>>> import numpy as np
>>> from numpy import linalg as LA
>>> np.set_printoptions(precision=4, suppress=True, linewidth=160, floatmode="fixed")
>>> J = np.loadtxt("sample6.csv", delimiter=",")
>>> print(J)
[[ 1.3500 -1.7000 -1.9200 -0.5500 -2.0500  1.0500]
 [-2.3600 -0.9300 -0.3500 -3.3500  1.6400  1.8400]
 [-0.3800 -0.7400  0.3200 -1.9500  0.8000  0.5400]
 [ 0.6800  0.5000 -0.6000  1.9500  0.1800 -2.0400]
 [ 0.5300  0.3800  0.8900  0.4500 -2.3500  2.3300]
 [-0.0400 -0.2600 -1.3600  0.5500  1.3800 -2.2800]]
>>> # null space of dimension 2
>>> print(np.argsort(-LA.norm(J, axis=0).round(6), kind="stable")[:3])
[3 5 4]
>>> print(round(float(LA.norm(J, 2) / LA.norm(J)), 4))
0.7027
>>> t = np.radians(45)
>>> Rm = np.eye(6)
>>> Rm[5, 5] = Rm[4, 4] = np.cos(t)
>>> Rm[5, 4], Rm[4, 5] = -np.sin(t), np.sin(t)
>>> print(Rm)
[[ 1.0000  0.0000  0.0000  0.0000  0.0000  0.0000]
 [ 0.0000  1.0000  0.0000  0.0000  0.0000  0.0000]
 [ 0.0000  0.0000  1.0000  0.0000  0.0000  0.0000]
 [ 0.0000  0.0000  0.0000  1.0000  0.0000  0.0000]
 [ 0.0000  0.0000  0.0000  0.0000  0.7071  0.7071]
 [ 0.0000  0.0000  0.0000  0.0000 -0.7071  0.7071]]
>>> B = J @ Rm.T
>>> print(B)
[[ 1.3500 -1.7000 -1.9200 -0.5500 -0.7071  2.1920]
 [-2.3600 -0.9300 -0.3500 -3.3500  2.4607  0.1414]
 [-0.3800 -0.7400  0.3200 -1.9500  0.9475 -0.1838]
 [ 0.6800  0.5000 -0.6000  1.9500 -1.3152 -1.5698]
 [ 0.5300  0.3800  0.8900  0.4500 -0.0141  3.3093]
 [-0.0400 -0.2600 -1.3600  0.5500 -0.6364 -2.5880]]
>>> print(np.abs(B - J).max(axis=0))
[0.0000 0.0000 0.0000 0.0000 2.3359 1.6986]
>>> print(np.round(LA.det(Rm), 4), np.round(np.trace(Rm), 4))
1.0 5.4142
>>> print(np.round(LA.svd(J, compute_uv=False), 4) + 0, np.round(LA.svd(B, compute_uv=False), 4) + 0)
[6.0507 5.0480 3.3167 1.0298 0.0000 0.0000] [6.0507 5.0480 3.3167 1.0298 0.0000 0.0000]
>>> print(np.allclose(LA.norm(J, axis=1), LA.norm(B, axis=1)))
True
>>> M = np.load("m.npy")
>>> print(M)
[[-2.0000 -2.0000 -1.0000  3.0000]
 [ 2.0000  0.0000 -2.0000  1.0000]
 [-2.0000  0.0000  1.0000  2.0000]
 [ 0.0000  0.0000  0.0000  0.0000]]
>>> # rows and columns are dependent
>>> U, sig, Vh = LA.svd(M)
>>> print(np.argmax(sig[:-1] / (sig[1:] + 1e-6)) + 1)
3
>>> B = U[:, :3] @ np.diag(sig[:3]) @ Vh[:3]
>>> print(round(LA.norm(M - B) / LA.norm(M), 4))
0.0
>>> r = LA.matrix_rank(M)
>>> print(r)
3
>>> N = LA.svd(M)[2][r:].T
>>> print(np.round(M @ N, 4) + 0)
[[0.0000]
 [0.0000]
 [0.0000]
 [0.0000]]
>>> print([int(LA.matrix_rank(M[:, :j + 1])) for j in range(4)])
[1, 2, 3, 3]
>>> print([int(LA.matrix_rank(M[:i])) for i in range(1, len(M) + 1)])
[1, 2, 3, 3]
>>> print(np.allclose(M @ N, 0))
True
>>> print(N @ N.T)
[[ 0.2778 -0.2778  0.3333  0.1111]
 [-0.2778  0.2778 -0.3333 -0.1111]
 [ 0.3333 -0.3333  0.4000  0.1333]
 [ 0.1111 -0.1111  0.1333  0.0444]]
>>> w1 = np.array([[-7, 1], [8, -5], [4, -2], [2, -2]])
>>> b = np.array([-1, 2])
>>> hid = np.maximum(M @ w1 + b, 0)
>>> print(LA.matrix_rank(hid))
2
>>> Z = np.array([[0, 2], [2, 2]])
>>> print(w1 @ Z)
[[  2 -12]
 [-10   6]
 [ -4   4]
 [ -4   0]]
>>> print(hid @ Z)
[[12.0000 12.0000]
 [12.0000 12.0000]
 [ 0.0000 42.0000]
 [ 4.0000  4.0000]]
>>> print(round(float(LA.eigvals(M).sum().real), 4))
-1.0
>>> print(np.kron(np.eye(2, dtype=int), M))
[[-2.0000 -2.0000 -1.0000  3.0000 -0.0000 -0.0000 -0.0000  0.0000]
 [ 2.0000  0.0000 -2.0000  1.0000  0.0000  0.0000 -0.0000  0.0000]
 [-2.0000  0.0000  1.0000  2.0000 -0.0000  0.0000  0.0000  0.0000]
 [ 0.0000  0.0000  0.0000  0.0000  0.0000  0.0000  0.0000  0.0000]
 [-0.0000 -0.0000 -0.0000  0.0000 -2.0000 -2.0000 -1.0000  3.0000]
 [ 0.0000  0.0000 -0.0000  0.0000  2.0000  0.0000 -2.0000  1.0000]
 [-0.0000  0.0000  0.0000  0.0000 -2.0000  0.0000  1.0000  2.0000]
 [ 0.0000  0.0000  0.0000  0.0000  0.0000  0.0000  0.0000  0.0000]]
>>> print(np.round(np.poly(M), 4) + 0)
[1.0000 1.0000 0.0000 4.0000 0.0000]
>>> X = np.load("out16.npy")
>>> print(X)
[[0.5000 0.0000 0.2500 0.2500]
 [0.5000 0.5000 0.0000 0.0000]
 [0.0000 0.0000 1.0000 0.0000]
 [0.0000 0.0000 0.0000 1.0000]]
>>> O, evecs = LA.qr(X[:, :2])[0], LA.qr(X[:, 2:])[0]
>>> sig = LA.svd(O.T @ evecs, compute_uv=False)
>>> print((sig > 0.9).sum())
0
>>> print(np.degrees(np.arccos(sig.clip(0, 1))))
[70.5288 90.0000]
>>> print(sig.round(4) + 0)
[0.3333 0.0000]
>>> print(round(float(LA.norm(O @ O.T - evecs @ evecs.T, 2)), 4))
1.0
>>> r0 = np.array([-1, 3, -2, 0])
>>> B = X + np.outer(r0, np.eye(4)[2])
>>> print(round(float(LA.det(B) / LA.det(X)), 4), round(1 + LA.solve(X, r0)[2], 4))
-1.0 -1.0
>>> r0 = np.array([-1, 1])
>>> print(np.correlate(X[0], X[1], "full"))
[0.0000 0.0000 0.2500 0.2500 0.1250 0.2500 0.1250]
>>> print(np.array([np.convolve(row, r0, "same") for row in X]))
[[-0.5000  0.5000 -0.2500  0.0000]
 [-0.5000  0.0000  0.5000  0.0000]
 [ 0.0000  0.0000 -1.0000  1.0000]
 [ 0.0000  0.0000  0.0000 -1.0000]]
>>> print(np.cross(X[0, :3], X[1, :3]))
[-0.1250  0.1250  0.2500]
>>> vec = np.array([3, 0, 0, 2])
>>> print(X @ np.eye(4)[3])
[0.2500 0.0000 0.0000 1.0000]
>>> print(X @ (2 * vec))
[4.0000 3.0000 0.0000 4.0000]
